% ipython --no-banner

In [1]: import numpy as np

In [2]: from numpy import linalg as LA

In [3]: np.set_printoptions(suppress=True, linewidth=140)

In [4]: feats = np.loadtxt("run19.csv", delimiter=",")

In [5]: print(feats)
[[ 2. -1.  2. -1.  2. -1.]
 [ 1.  0.  1.  0.  1.  0.]
 [ 2.  0.  2.  0.  2.  0.]
 [ 2. -1.  2. -1.  2. -1.]
 [ 1.  0.  1.  0.  1.  0.]
 [ 2.  0.  2.  0.  2.  0.]]

In [6]: print(np.allclose(feats[:-1].T @ LA.lstsq(feats[:-1].T, feats[-1])[0], feats[-1]))
True

In [7]: K = np.load("arr.npy")

In [8]: print(K.round(1) + 0)
[[ 0.  -1.6 -0.7  0.7]
 [ 0.1  2.9 -0.6 -0.5]
 [-0.4 -1.8 -3.9 -0.8]
 [ 0.3 -1.7  1.8 -1.7]
 [ 0.5  0.8 -4.3 -0.5]
 [ 0.2  0.2  0.2  0.6]
 [ 0.6  1.  -3.6  0.4]
 [ 0.  -0.2  3.8 -0.7]
 [ 0.1  0.7 -3.4  0.9]
 [-0.1  1.2  1.1  0.2]
 [ 0.1 -2.7  2.9 -0.1]
 [-0.6 -0.7 -2.3  0.4]
 [ 0.7  0.7 -1.  -0.3]
 [-0.2 -2.3  6.1  0. ]
 [ 0.4  1.9  5.2  1.5]
 [ 0.1 -1.3  0.8  0.9]
 [ 0.2 -0.2 -0.5 -1.2]
 [-0.6  1.1  3.3  0.6]
 [ 0.2  0.6  2.9 -0.3]
 [-0.6  1.3  4.9  1.2]
 [-0.2 -1.   0.5 -1.6]
 [-0.6  1.9  2.9 -0.2]
 [ 0.7  0.4 -0.2 -0.6]
 [-0.3 -0.6 -3.3  0.5]
 [-0.2  3.9 -4.  -0.6]
 [-0.2  0.7  5.3 -0.1]
 [-0.3 -1.8 -1.2 -0.1]
 [ 0.1 -1.4 -4.4 -0.8]
 [ 0.  -1.5  5.9 -1.3]
 [ 0.8  2.3  1.5 -1.6]]

In [9]: rng = np.random.default_rng(986)

In [10]: out = K + rng.integers(-2, 3, (30, 3)) @ rng.integers(-2, 3, (3, 4))

In [11]: print(out.round(1) + 0)
[[ 2.   2.4 -6.7  0.7]
 [ 1.1  2.9 -6.6 -1.5]
 [ 1.6  4.2 -4.9 -1.8]
 [ 2.3  3.3 -0.2 -3.7]
 [ 2.5  6.8 -5.3 -1.5]
 [ 0.2  0.2  1.2 -0.4]
 [ 0.6  0.  -6.6  1.4]
 [-1.  -3.2  3.8  0.3]
 [-0.9 -3.3 -7.4  3.9]
 [-2.1 -1.8  5.1  4.2]
 [-1.9 -8.7  0.9  3.9]
 [-0.6 -2.7 -6.3  0.4]
 [ 0.7  0.7  0.  -1.3]
 [-2.2 -7.3 10.1  0. ]
 [ 0.4  2.9  9.2 -0.5]
 [-1.9 -3.3  6.8  4.9]
 [ 1.2  3.8  1.5 -2.2]
 [-1.6 -2.9 -0.7  3.6]
 [-1.8 -1.4  9.9  2.7]
 [-2.6 -3.7  6.9  3.2]
 [-1.2 -5.  -1.5 -0.6]
 [-1.6  0.9  8.9 -1.2]
 [ 0.7  2.4  3.8 -0.6]
 [-0.3 -2.6 -7.3  0.5]
 [-2.2 -2.1 -5.   2.4]
 [-1.2 -0.3  9.3  0.9]
 [-0.3 -2.8 -5.2  1.9]
 [ 0.1 -3.4 -7.4 -1.8]
 [ 0.  -3.5  1.9 -1.3]
 [-1.2  0.3 10.5 -0.6]]

In [12]: print(np.round(np.abs(out - K).sum(axis=1), 1))
[12.  8. 10. 11. 10.  2.  5.  5. 12. 13. 14.  6.  2. 11.  7. 14.  8. 12. 14. 11.  8.  9.  6.  6. 12.  7.  7.  6.  6. 14.]

In [13]: Q, evecs = LA.qr(K[:, :3])[0], LA.qr(K[:, 3:])[0]

In [14]: sigma = LA.svd(Q.T @ evecs, compute_uv=False)

In [15]: print(round(float(LA.norm(Q @ Q.T - evecs @ evecs.T, 2)), 1))
1.0

In [16]: P = K @ LA.solve(K.T @ K, K.T)

In [17]: print(np.allclose(P @ P, P))
True

In [18]: print(np.round(LA.eigvalsh(P), 1) + 0)
[0. 0. 0. 0. 0. 0. 0. 0. 0. 0. 0. 0. 0. 0. 0. 0. 0. 0. 0. 0. 0. 0. 0. 0. 0. 0. 1. 1. 1. 1.]

In [19]: print(LA.matrix_rank(np.eye(30) - P))
26

In [20]: print(np.trace(P))
4.0

In [21]: print(np.round(np.diag(P), 1) + 0)
[0.1 0.1 0.2 0.2 0.1 0.  0.1 0.1 0.1 0.  0.1 0.1 0.1 0.2 0.3 0.1 0.1 0.1 0.  0.2 0.2 0.2 0.1 0.1 0.3 0.1 0.1 0.1 0.2 0.3]

In [22]: A = np.load("a.npy")

In [23]: print(A.round(1) + 0)
[[-0.6 -0.7  0.2]
 [ 0.  -0.3 -0.3]
 [ 0.7  0.5 -0.5]
 [ 1.1  0.7 -0.8]
 [ 4.6  3.5 -3. ]]

In [24]: rank = LA.matrix_rank(A)

In [25]: print(rank)
2

In [26]: null = LA.svd(A)[2][rank:].T

In [27]: print(LA.matrix_rank(A.T @ A), LA.matrix_rank(A @ A.T))
2 2

In [28]: print([int(LA.matrix_rank(A[:, :j + 1])) for j in range(3)])
[1, 2, 2]

In [29]: print(np.allclose(A @ null, 0))
True
